$ ipython --no-banner

In [1]: import numpy as np

In [2]: np.set_printoptions(suppress=True, linewidth=160)

In [3]: def tidy(a):
   ...:     return np.round(a, 2) + 0
   ...: 

In [4]: M = np.load("sample8.npy")

In [5]: M
Out[5]: 
array([[ 13,  12,  -4,  -8, -13,  -4,   3,   3,   3,  10,  -8,   0,  10],
       [ 12,  13,  -6,  -7, -12,  -1,  -3,   7,   7,  10,  -7,   5,  10],
       [ -4,  -6,   4,   2,   4,  -2,   6,  -6,  -6,  -4,   2,  -6,  -4],
       [ -8,  -7,   2,   5,   8,   3,  -3,  -1,  -1,  -6,   5,   1,  -6],
       [-13, -12,   4,   8,  13,   4,  -3,  -3,  -3, -10,   8,   0, -10],
       [ -4,  -1,  -2,   3,   4,   5,  -9,   5,   5,  -2,   3,   7,  -2],
       [  3,  -3,   6,  -3,  -3,  -9,  18, -12, -12,   0,  -3, -15,   0],
       [  3,   7,  -6,  -1,  -3,   5, -12,  10,  10,   4,  -1,  11,   4],
       [  3,   7,  -6,  -1,  -3,   5, -12,  10,  10,   4,  -1,  11,   4],
       [ 10,  10,  -4,  -6, -10,  -2,   0,   4,   4,   8,  -6,   2,   8],
       [ -8,  -7,   2,   5,   8,   3,  -3,  -1,  -1,  -6,   5,   1,  -6],
       [  0,   5,  -6,   1,   0,   7, -15,  11,  11,   2,   1,  13,   2],
       [ 10,  10,  -4,  -6, -10,  -2,   0,   4,   4,   8,  -6,   2,   8]])

In [6]: # symmetric

In [7]: evals, V = np.linalg.eigh(M)

In [8]: tidy(evals)
Out[8]: array([ 0. ,  0. ,  0. ,  0. ,  0. ,  0. ,  0. ,  0. ,  0. ,  0. ,  0. , 53.6, 71.4])

In [9]: tidy(np.linalg.eigvalsh(M @ M))
Out[9]: array([   0.  ,    0.  ,    0.  ,    0.  ,    0.  ,    0.  ,    0.  ,    0.  ,    0.  ,    0.  ,    0.  , 2872.72, 5098.28])

In [10]: tidy(np.linalg.eigvalsh(M + 5 * np.eye(13)))
Out[10]: array([ 5. ,  5. ,  5. ,  5. ,  5. ,  5. ,  5. ,  5. ,  5. ,  5. ,  5. , 58.6, 76.4])

In [11]: np.unique(evals.round(6) + 0, return_counts=True)[1]
Out[11]: array([11,  1,  1])

In [12]: Uu, sig, VT = np.linalg.svd(M)

In [13]: V = VT[:(sig > 1e-8).sum()]

In [14]: rng = np.random.default_rng(234)

In [15]: vec = M[11] + 4 * M[10] + rng.integers(2) * np.eye(13)[3]

In [16]: vec
Out[16]: array([-32., -23.,   2.,  21.,  32.,  19., -27.,   7.,   7., -22.,  21.,  17., -22.])

In [17]: tidy(np.diag(V.T @ V))
Out[17]: array([0.2 , 0.18, 0.06, 0.08, 0.2 , 0.09, 0.33, 0.16, 0.16, 0.12, 0.08, 0.23, 0.12])

In [18]: np.linalg.matrix_rank(np.vstack([M, vec]))
Out[18]: np.int64(2)

In [19]: tidy(np.linalg.norm(vec - V.T @ V @ vec))
Out[19]: np.float64(0.0)

In [20]: np.allclose(V.T @ V @ vec, vec)
Out[20]: True

In [21]: tidy(np.trace(np.linalg.pinv(M) @ M))
Out[21]: np.float64(2.0)

In [22]: np.unique(M.round(6), axis=0).shape
Out[22]: (10, 13)

In [23]: np.linalg.lstsq(M[:-1].T, M[-1])[2]
Out[23]: np.int32(2)

In [24]: np.linalg.inv(M)
LinAlgError: Singular matrix


In [25]: G = M.T @ M

In [26]: tidy(np.linalg.eigvalsh(G)[::-1])
Out[26]: array([5098.28, 2872.72,    0.  ,    0.  ,    0.  ,    0.  ,    0.  ,    0.  ,    0.  ,    0.  ,    0.  ,    0.  ,    0.  ])

In [27]: np.allclose(G, G.T)
Out[27]: True

In [28]: np.linalg.matrix_rank(G)
Out[28]: np.int64(2)

In [29]: M2 = np.array([[-2, 0, -2, -1], [2, 2, 1, -1]])

In [30]: W0 = np.block([[np.zeros((2, 2)), M2], [M2.T, np.zeros((4, 4))]])

In [31]: W0
Out[31]: 
array([[ 0.,  0., -2.,  0., -2., -1.],
       [ 0.,  0.,  2.,  2.,  1., -1.],
       [-2.,  2.,  0.,  0.,  0.,  0.],
       [ 0.,  2.,  0.,  0.,  0.,  0.],
       [-2.,  1.,  0.,  0.,  0.,  0.],
       [-1., -1.,  0.,  0.,  0.,  0.]])

In [32]: # symmetric

In [33]: tidy(np.linalg.eigvalsh(W0).min())
Out[33]: np.float64(-3.81)

In [34]: np.linalg.cholesky(W0)
LinAlgError: Matrix is not positive definite


In [35]: [round(float(np.linalg.det(W0[:i, :i])), 2) + 0 for i in range(1, 7)]
Out[35]: [0.0, 0.0, 0.0, 16.0, 0.0, 0.0]

In [36]: vec = np.array([0, -3, 3, 3, -1, -1])

In [37]: h = np.maximum(W0 @ vec, 0)

In [38]: W0.T @ h
Out[38]: array([ -3.,  -3.,  24.,  24.,  12., -12.])

In [39]: np.maximum(W0 @ (3 * vec), 0)
Out[39]: array([ 0., 36.,  0.,  0.,  0.,  9.])

In [40]: u, g = W0[1], W0[4]

In [41]: u @ g
Out[41]: np.float64(0.0)

In [42]: p = (u @ g) / (u @ u) * u

In [43]: (g - p) @ u
Out[43]: np.float64(0.0)

In [44]: np.outer(u, g)
Out[44]: 
array([[-0.,  0.,  0.,  0.,  0.,  0.],
       [-0.,  0.,  0.,  0.,  0.,  0.],
       [-4.,  2.,  0.,  0.,  0.,  0.],
       [-4.,  2.,  0.,  0.,  0.,  0.],
       [-2.,  1.,  0.,  0.,  0.,  0.],
       [ 2., -1., -0., -0., -0., -0.]])

In [45]: tidy(np.linalg.norm(u + g) ** 2 + np.linalg.norm(u - g) ** 2)
Out[45]: np.float64(30.0)

In [46]: F = np.loadtxt("arr.csv", delimiter=",")

In [47]: F
Out[47]: 
array([[ 2.,  3.,  0.,  2.,  0.,  1.,  2.,  1.,  0.,  2.,  1.],
       [ 2.,  6.,  1.,  3.,  2.,  2.,  3.,  2.,  1.,  2.,  2.],
       [ 4.,  6.,  4.,  5.,  3.,  3.,  5.,  3.,  1.,  3.,  5.],
       [ 7.,  7.,  6.,  5.,  5.,  3.,  8.,  6.,  4.,  3.,  8.],
       [ 9., 10.,  6.,  8.,  7.,  3.,  9.,  7.,  7.,  5.,  8.],
       [ 9., 12.,  8.,  8.,  7.,  6., 11.,  8.,  7.,  7., 10.],
       [ 9., 15.,  8.,  8.,  9.,  9., 12.,  9.,  8.,  7., 11.],
       [12., 16., 10., 11., 10.,  9., 13., 11., 10., 10., 12.],
       [14., 17., 11., 14., 10.,  9., 15., 12., 12., 12., 14.],
       [15., 17., 14., 15., 12.,  9., 18., 12., 13., 13., 15.],
       [18., 17., 15., 15., 15., 12., 18., 12., 16., 16., 18.],
       [18., 20., 16., 15., 15., 12., 21., 12., 16., 18., 18.],
       [19., 23., 17., 17., 18., 14., 21., 12., 17., 18., 20.],
       [21., 26., 19., 19., 20., 15., 22., 12., 18., 18., 20.],
       [23., 26., 21., 20., 22., 15., 24., 12., 18., 21., 23.],
       [23., 26., 23., 23., 22., 17., 24., 15., 19., 21., 25.],
       [26., 26., 24., 26., 25., 20., 26., 15., 21., 22., 26.],
       [27., 27., 27., 29., 27., 20., 28., 17., 21., 24., 27.],
       [28., 29., 27., 29., 28., 22., 31., 19., 24., 24., 27.],
       [30., 31., 29., 30., 28., 25., 34., 21., 25., 26., 27.],
       [30., 33., 30., 31., 31., 28., 34., 24., 26., 29., 28.],
       [31., 36., 30., 34., 34., 30., 35., 27., 28., 30., 30.],
       [31., 38., 30., 37., 37., 30., 37., 30., 30., 32., 32.],
       [34., 41., 31., 40., 40., 33., 38., 33., 33., 35., 32.],
       [36., 43., 31., 42., 43., 33., 39., 36., 36., 37., 35.],
       [38., 44., 31., 43., 43., 33., 41., 36., 38., 39., 35.],
       [39., 46., 33., 44., 43., 36., 42., 39., 40., 42., 38.],
       [39., 48., 35., 45., 43., 36., 43., 41., 40., 42., 39.],
       [39., 49., 36., 47., 43., 36., 45., 41., 42., 42., 42.],
       [41., 50., 36., 49., 43., 36., 45., 42., 43., 43., 45.],
       [44., 51., 37., 52., 46., 39., 48., 42., 44., 46., 46.],
       [44., 54., 37., 53., 46., 40., 49., 43., 46., 49., 47.],
       [45., 57., 39., 54., 49., 41., 51., 43., 47., 51., 50.],
       [48., 57., 41., 55., 50., 41., 52., 45., 48., 51., 53.],
       [49., 58., 41., 56., 53., 42., 54., 46., 48., 54., 54.],
       [49., 58., 42., 58., 56., 44., 56., 47., 51., 54., 55.],
       [50., 59., 42., 60., 57., 46., 58., 49., 53., 56., 58.],
       [52., 62., 43., 63., 59., 49., 61., 50., 53., 59., 61.],
       [52., 65., 45., 66., 60., 52., 62., 51., 56., 61., 63.],
       [54., 65., 48., 67., 63., 55., 63., 54., 59., 62., 65.]])

In [48]: labels = F[:, 5] > np.median(F[:, 5])

In [49]: u = F[labels].mean(axis=0) - F[~labels].mean(axis=0)

In [50]: tidy(u)
Out[50]: array([26.45, 32.7 , 22.6 , 34.7 , 32.7 , 27.7 , 30.4 , 30.05, 30.15, 32.1 , 29.55])

In [51]: labels.astype(int)
Out[51]: array([0, 0, 0, 0, 0, 0, 0, 0, 0, 0, 0, 0, 0, 0, 0, 0, 0, 0, 0, 0, 1, 1, 1, 1, 1, 1, 1, 1, 1, 1, 1, 1, 1, 1, 1, 1, 1, 1, 1, 1])

In [52]: np.argsort(-np.abs(u).round(6), kind="stable")
Out[52]: array([ 3,  1,  4,  9,  6,  8,  7, 10,  5,  0,  2])

In [53]: ((F - F.mean(axis=0)) @ u > 0).astype(int)
Out[53]: array([0, 0, 0, 0, 0, 0, 0, 0, 0, 0, 0, 0, 0, 0, 0, 0, 0, 0, 0, 0, 0, 1, 1, 1, 1, 1, 1, 1, 1, 1, 1, 1, 1, 1, 1, 1, 1, 1, 1, 1])
